% python3 -q
>>> import numpy as np
>>> from numpy import linalg as LA
>>> np.set_printoptions(precision=2, suppress=True, linewidth=100)
>>> def rnd(a):
...     return np.round(a, 2) + 0
... 
>>> J = np.tanh(np.array([[0.1, 0.0],
...     [-1.0, 0.9],
...     [0.1, -0.1],
...     [1.0, 0.3],
...     [-1.1, 0.6],
...     [0.2, 0.9],
...     [0.9, -0.1],
...     [0.8, 1.2],
...     [0.4, 0.5],
...     [0.1, -0.5],
...     [-0.2, 0.5],
...     [-1.0, -0.9],
...     [-2.4, -0.8],
...     [1.3, -0.3],
...     [0.1, -0.9],
...     [-1.2, 0.5],
...     [-0.9, -0.2],
...     [-1.8, 0.7],
...     [-0.2, -0.7],
...     [0.4, 1.1],
...     [-0.1, 0.2],
...     [-2.0, 0.4],
...     [-0.1, 0.0],
...     [1.2, 0.0],
...     [1.3, 0.9],
...     [-1.4, -0.8],
...     [-1.0, -0.2],
...     [-0.2, -2.6],
...     [-1.0, 2.2],
...     [0.9, -0.1],
...     [0.5, 0.0],
...     [-1.0, 1.7],
...     [0.3, 0.0],
...     [1.3, -1.1],
...     [0.8, 1.2]]) @ np.array([[0.5, -0.5, -1.0], [0.1, 0.3, 0.8]]))
>>> rnd(J)
array([[ 0.05, -0.05, -0.1 ],
       [-0.39,  0.65,  0.94],
       [ 0.04, -0.08, -0.18],
       [ 0.49, -0.39, -0.64],
       [-0.45,  0.62,  0.92],
       [ 0.19,  0.17,  0.48],
       [ 0.41, -0.45, -0.75],
       [ 0.48, -0.04,  0.16],
       [ 0.24, -0.05,  0.  ],
       [ 0.  , -0.2 , -0.46],
       [-0.05,  0.24,  0.54],
       [-0.53,  0.23,  0.27],
       [-0.86,  0.74,  0.94],
       [ 0.55, -0.63, -0.91],
       [-0.04, -0.31, -0.68],
       [-0.5 ,  0.64,  0.92],
       [-0.44,  0.37,  0.63],
       [-0.68,  0.8 ,  0.98],
       [-0.17, -0.11, -0.35],
       [ 0.3 ,  0.13,  0.45],
       [-0.03,  0.11,  0.25],
       [-0.74,  0.81,  0.98],
       [-0.05,  0.05,  0.1 ],
       [ 0.54, -0.54, -0.83],
       [ 0.63, -0.36, -0.52],
       [-0.65,  0.43,  0.64],
       [-0.48,  0.41,  0.69],
       [-0.35, -0.59, -0.95],
       [-0.27,  0.82,  0.99],
       [ 0.41, -0.45, -0.75],
       [ 0.24, -0.24, -0.46],
       [-0.32,  0.77,  0.98],
       [ 0.15, -0.15, -0.29],
       [ 0.49, -0.75, -0.97],
       [ 0.48, -0.04,  0.16]])
>>> # row 29 repeats row 6
>>> out = np.c_[J[:, :2] @ np.array([[-3, -2], [6, 4]]), np.array([5, 5, -7, 8, 1, 4, -2, 0, 9, 3, -5, -4, 2, 5, 8, 9, -4, 1, 3, 2, 3, 7, -1, -7, -8, -9, 9, -3, 6, -5, 4, 2, 0, -8, 5])]
>>> rnd(out)
array([[-0.45, -0.3 ,  5.  ],
       [ 5.05,  3.36,  5.  ],
       [-0.6 , -0.4 , -7.  ],
       [-3.79, -2.52,  8.  ],
       [ 5.1 ,  3.4 ,  1.  ],
       [ 0.45,  0.3 ,  4.  ],
       [-3.92, -2.61, -2.  ],
       [-1.67, -1.12,  0.  ],
       [-1.03, -0.69,  9.  ],
       [-1.18, -0.79,  3.  ],
       [ 1.62,  1.08, -5.  ],
       [ 2.95,  1.96, -4.  ],
       [ 7.04,  4.69,  2.  ],
       [-5.43, -3.62,  5.  ],
       [-1.74, -1.16,  8.  ],
       [ 5.31,  3.54,  9.  ],
       [ 3.54,  2.36, -4.  ],
       [ 6.87,  4.58,  1.  ],
       [-0.15, -0.1 ,  3.  ],
       [-0.13, -0.08,  2.  ],
       [ 0.75,  0.5 ,  3.  ],
       [ 7.08,  4.72,  7.  ],
       [ 0.45,  0.3 , -1.  ],
       [-4.83, -3.22, -7.  ],
       [-4.06, -2.71, -8.  ],
       [ 4.54,  3.03, -9.  ],
       [ 3.91,  2.61,  9.  ],
       [-2.51, -1.68, -3.  ],
       [ 5.74,  3.83,  6.  ],
       [-3.92, -2.61, -5.  ],
       [-2.2 , -1.47,  4.  ],
       [ 5.55,  3.7 ,  2.  ],
       [-1.34, -0.89,  0.  ],
       [-6.  , -4.  , -8.  ],
       [-1.67, -1.12,  5.  ]])
>>> LA.matrix_rank(np.c_[J, out])
np.int64(4)
>>> LA.matrix_rank(out)
np.int64(2)
>>> r0, v = out[29], out[2]
>>> rnd(r0 @ r0)
np.float64(47.18)
>>> p = (r0 @ v) / (r0 @ r0) * r0
>>> rnd(LA.norm(r0 + v) ** 2 + LA.norm(r0 - v) ** 2)
np.float64(193.39)
>>> rnd(np.outer(r0, v))
array([[ 2.35,  1.56, 27.43],
       [ 1.56,  1.04, 18.29],
       [ 2.99,  2.  , 35.  ]])
>>> rnd(p)
array([-3.19, -2.13, -4.07])
>>> A = np.loadtxt("arr.csv", delimiter=",")
>>> A
array([[  9.,  10.,   7.,  -2.,   9.,   6.,  -1.,  -5.],
       [  2.,   4.,   2.,   2.,  -1.,   0.,  -4.,  -1.],
       [  4.,   4.,   3.,   6.,  -9.,   3.,  -7.,  -1.],
       [-18.,   0.,  -9.,   0.,   6., -27.,  -9.,   6.],
       [ -4.,   4.,  -1.,  -4.,  12.,  -9.,  -1.,   0.]])
>>> U, sv, vt = LA.svd(A)
>>> V = vt[:(sv > 1e-8).sum()]
>>> rng = np.random.default_rng(589396)
>>> x0 = A[3] + 5 * A[2] + rng.integers(2) * np.eye(8)[2]
>>> x0
array([  2.,  20.,   6.,  30., -39., -12., -44.,   1.])
>>> rnd(np.diag(V.T @ V))
array([0.33, 0.46, 0.16, 0.2 , 0.74, 0.58, 0.48, 0.07])
>>> rnd(V.T @ V)
array([[ 0.33,  0.19,  0.21,  0.02,  0.  ,  0.35,  0.  , -0.14],
       [ 0.19,  0.46,  0.21,  0.07,  0.2 , -0.07, -0.32, -0.13],
       [ 0.21,  0.21,  0.16,  0.03,  0.05,  0.16, -0.08, -0.1 ],
       [ 0.02,  0.07,  0.03,  0.2 , -0.31, -0.01, -0.23,  0.01],
       [ 0.  ,  0.2 ,  0.05, -0.31,  0.74, -0.15,  0.16, -0.09],
       [ 0.35, -0.07,  0.16, -0.01, -0.15,  0.58,  0.24, -0.11],
       [ 0.  , -0.32, -0.08, -0.23,  0.16,  0.24,  0.48,  0.02],
       [-0.14, -0.13, -0.1 ,  0.01, -0.09, -0.11,  0.02,  0.07]])
>>> K = np.loadtxt("test5.csv", delimiter=",")
>>> K
array([[6., 3., 0., 3., 0., 7.],
       [7., 6., 3., 0., 3., 0.],
       [0., 7., 6., 3., 0., 3.],
       [3., 0., 7., 6., 3., 0.],
       [0., 3., 0., 7., 6., 3.],
       [3., 0., 3., 0., 7., 6.]])
>>> out = K / LA.norm(K, axis=1, keepdims=True)
>>> cov = out @ out.T
>>> rnd(cov[2])
array([0.5 , 0.58, 1.  , 0.58, 0.5 , 0.35])
>>> np.argwhere(np.triu(np.abs(cov) > 0.95, 1))
array([], shape=(0, 2), dtype=int64)
>>> rnd(LA.norm(out, axis=1))
array([1., 1., 1., 1., 1., 1.])
>>> r0 = np.array([2, -3, 3, 2, 1, 2])
>>> out = K + np.outer(r0, np.eye(6)[2])
>>> LA.matrix_rank(out - K)
np.int64(1)
>>> rnd(LA.det(out) / LA.det(K)), rnd(1 + LA.solve(K, r0)[2])
(np.float64(1.36), np.float64(1.36))
>>> LA.matrix_rank(LA.inv(out) - LA.inv(K), tol=1e-8)
np.int64(1)
>>> out
array([[6., 3., 2., 3., 0., 7.],
       [7., 6., 0., 0., 3., 0.],
       [0., 7., 9., 3., 0., 3.],
       [3., 0., 9., 6., 3., 0.],
       [0., 3., 1., 7., 6., 3.],
       [3., 0., 5., 0., 7., 6.]])
>>> def softmax(z):
...     e = np.exp(z - z.max(axis=-1, keepdims=True))
...     return e / e.sum(axis=-1, keepdims=True)
... 
>>> rnd(softmax(out[1]))
array([0.72, 0.26, 0.  , 0.  , 0.01, 0.  ])
>>> rnd(softmax(10 * out[1]))
array([1., 0., 0., 0., 0., 0.])
>>> rnd(softmax(out).sum(axis=1))
array([1., 1., 1., 1., 1., 1.])
>>> att = out @ out.T / np.sqrt(6)
>>> rnd(softmax(att))
array([[1., 0., 0., 0., 0., 0.],
       [0., 1., 0., 0., 0., 0.],
       [0., 0., 1., 0., 0., 0.],
       [0., 0., 0., 1., 0., 0.],
       [0., 0., 0., 0., 1., 0.],
       [0., 0., 0., 0., 0., 1.]])
>>> softmax(att).round(6).argmax(axis=1)
array([0, 1, 2, 3, 4, 5])
>>> rnd(softmax(att + np.triu(np.full(att.shape, -np.inf), 1)))
array([[1., 0., 0., 0., 0., 0.],
       [0., 1., 0., 0., 0., 0.],
       [0., 0., 1., 0., 0., 0.],
       [0., 0., 0., 1., 0., 0.],
       [0., 0., 0., 0., 1., 0.],
       [0., 0., 0., 0., 0., 1.]])
>>> K @ (-1.0) ** np.arange(6)
array([-7.,  7., -7.,  7., -7.,  7.])
>>> rnd(np.fft.fft(K[0]))
array([19.+0.j  ,  8.+3.46j,  4.+3.46j, -7.+0.j  ,  4.-3.46j,  8.-3.46j])
>>> np.allclose(K @ K.T, K.T @ K)
True
>>> out = K + rng.integers(-2, 3, (6, 1)) @ rng.integers(-2, 3, (1, 6))
>>> out
array([[ 6.,  1.,  2.,  5.,  0.,  5.],
       [ 7.,  4.,  5.,  2.,  3., -2.],
       [ 0.,  7.,  6.,  3.,  0.,  3.],
       [ 3.,  0.,  7.,  6.,  3.,  0.],
       [ 0.,  4., -1.,  6.,  6.,  4.],
       [ 3.,  1.,  2., -1.,  7.,  7.]])
>>> rnd(LA.svd(out - K, compute_uv=False))
array([6.32, 0.  , 0.  , 0.  , 0.  , 0.  ])
>>> out - K
array([[ 0., -2.,  2.,  2.,  0., -2.],
       [ 0., -2.,  2.,  2.,  0., -2.],
       [ 0.,  0.,  0.,  0.,  0.,  0.],
       [ 0.,  0.,  0.,  0.,  0.,  0.],
       [ 0.,  1., -1., -1.,  0.,  1.],
       [ 0.,  1., -1., -1.,  0.,  1.]])
>>> mat = np.loadtxt("layer2.csv", delimiter=",")
>>> rnd(mat)
array([[ 0.57, -0.03,  0.14,  0.14, -0.03,  0.28, -0.01,  0.3 ,  0.14, -0.06,  0.09,  0.03],
       [-0.03,  0.6 , -0.12,  0.17,  0.19, -0.14,  0.03,  0.18,  0.1 ,  0.1 , -0.09, -0.27],
       [ 0.14, -0.12,  0.87, -0.05,  0.1 , -0.06,  0.04, -0.12,  0.03,  0.08,  0.02, -0.2 ],
       [ 0.14,  0.17, -0.05,  0.79, -0.04,  0.12,  0.03, -0.27,  0.  ,  0.02,  0.15, -0.04],
       [-0.03,  0.19,  0.1 , -0.04,  0.89,  0.04, -0.03, -0.02, -0.07, -0.07,  0.  ,  0.2 ],
       [ 0.28, -0.14, -0.06,  0.12,  0.04,  0.54, -0.05,  0.02, -0.18,  0.02, -0.3 ,  0.08],
       [-0.01,  0.03,  0.04,  0.03, -0.03, -0.05,  0.98,  0.04, -0.04, -0.03, -0.05,  0.09],
       [ 0.3 ,  0.18, -0.12, -0.27, -0.02,  0.02,  0.04,  0.6 , -0.05,  0.05,  0.13, -0.08],
       [ 0.14,  0.1 ,  0.03,  0.  , -0.07, -0.18, -0.04, -0.05,  0.87, -0.04, -0.12,  0.17],
       [-0.06,  0.1 ,  0.08,  0.02, -0.07,  0.02, -0.03,  0.05, -0.04,  0.94, -0.02,  0.15],
       [ 0.09, -0.09,  0.02,  0.15,  0.  , -0.3 , -0.05,  0.13, -0.12, -0.02,  0.77,  0.13],
       [ 0.03, -0.27, -0.2 , -0.04,  0.2 ,  0.08,  0.09, -0.08,  0.17,  0.15,  0.13,  0.58]])
>>> # symmetric
>>> [round(float(x), 2) for x in LA.svd(mat, compute_uv=False)[:3]]
[1.0, 1.0, 1.0]
>>> np.argsort(-LA.norm(mat, axis=0).round(6), kind="stable")[:3]
array([6, 9, 4])
>>> out = mat + rng.integers(-2, 3, (12, 9)) @ rng.integers(-2, 3, (9, 12))
>>> rnd(out)
array([[ -2.43,  -0.03,  -0.86,   9.14,  13.97,  -1.72,  -9.01,  -0.7 ,   4.14, -11.06, -10.91,
          0.03],
       [  6.97,   4.6 ,  -3.12, -11.83,  -7.81,  -1.14,   9.03,   6.18,   4.1 ,   8.1 ,   0.91,
          3.73],
       [ -3.86, -10.12,  -3.13,  -8.05,   1.1 ,   2.94,   3.04,  -1.12,   6.03,   0.08,  -5.98,
          5.8 ],
       [ -1.86,  -5.83,  -9.05,  -2.21,   2.96,  -1.88,  -2.97,  -1.27,   3.  ,  -4.98,  -3.85,
          3.96],
       [  7.97,  -2.81,  17.1 ,   0.96,   1.89,  -1.96,   1.97,   0.98,   1.93,  -1.07,  -1.  ,
          3.2 ],
       [  1.28,  -2.14,   3.94,  -1.88,  -2.96,   4.54,  -0.05,   4.02,  -2.18,   5.02,   0.7 ,
          1.08],
       [  0.99,   4.03, -12.96,  -5.97, -12.03,   0.95,  -0.02,   4.04, -10.04,   7.97,  10.95,
         -1.91],
       [  3.3 ,   3.18,   8.88,   7.73,   2.98,   3.02,  -6.96,   0.6 ,  -6.05,   0.05,  -4.87,
         -4.08],
       [  1.14,   7.1 , -10.97,   1.  ,  -7.07,  -3.18,  -1.04,   2.95,  -2.13,   3.96,   8.88,
         -3.83],
       [ -3.06,   6.1 ,   1.08,   5.02,   3.93,   4.02,  -9.03,   1.05, -16.04,  -4.06,   4.98,
         -3.85],
       [  0.09,   9.91,  -1.98,   4.15,   6.  ,  -4.3 ,  -4.05,   5.13,  -0.12,   2.98,  -6.23,
         -0.87],
       [ -1.97,  -4.27,  -4.2 ,  -0.04,  -3.8 ,  -2.92,  -1.91,  -6.08,  -8.83,  -4.85,  12.13,
         -0.42]])
>>> rnd(LA.svd(out - mat, compute_uv=False))
array([42.41, 34.83, 27.34, 22.64, 13.58,  9.29,  7.07,  4.3 ,  4.25,  0.  ,  0.  ,  0.  ])
>>> np.abs(out - mat).sum(axis=1)
array([65., 67., 52., 45., 42., 29., 73., 51., 54., 63., 46., 52.])
>>> W0 = np.loadtxt("sample6.csv", delimiter=",")
>>> W0
array([[-3.,  2., -1., -3.,  2.,  2.,  3.,  2.],
       [ 0.,  1.,  2., -2., -1.,  1.,  3.,  2.],
       [-2., -2.,  1.,  0.,  0.,  1.,  0., -3.],
       [ 3., -3., -3., -2.,  2., -3., -1.,  0.],
       [-2.,  0.,  1., -1.,  1.,  3.,  2., -3.],
       [ 1., -3., -1., -2., -2., -2.,  1.,  3.],
       [ 2., -1.,  3., -1.,  0.,  1.,  2.,  0.],
       [ 2., -3., -2.,  2.,  3.,  1.,  2., -2.],
       [-1.,  1., -3.,  0., -3., -1.,  3., -2.],
       [ 2., -1., -1., -2.,  1.,  3., -2., -1.],
       [ 1.,  0.,  0.,  3., -1., -3.,  0.,  0.],
       [-1.,  1., -3., -3., -1.,  3., -2.,  0.],
       [-3.,  3.,  2.,  3., -3.,  2.,  2., -2.]])
>>> proj = W0 @ LA.solve(W0.T @ W0, W0.T)
>>> LA.matrix_rank(np.eye(13) - proj)
np.int64(5)
>>> rnd(proj @ W0[:, 2])
array([-1.,  2.,  1., -3.,  1., -1.,  3., -2., -3., -1.,  0., -3.,  2.])
>>> np.allclose(proj @ proj, proj)
True
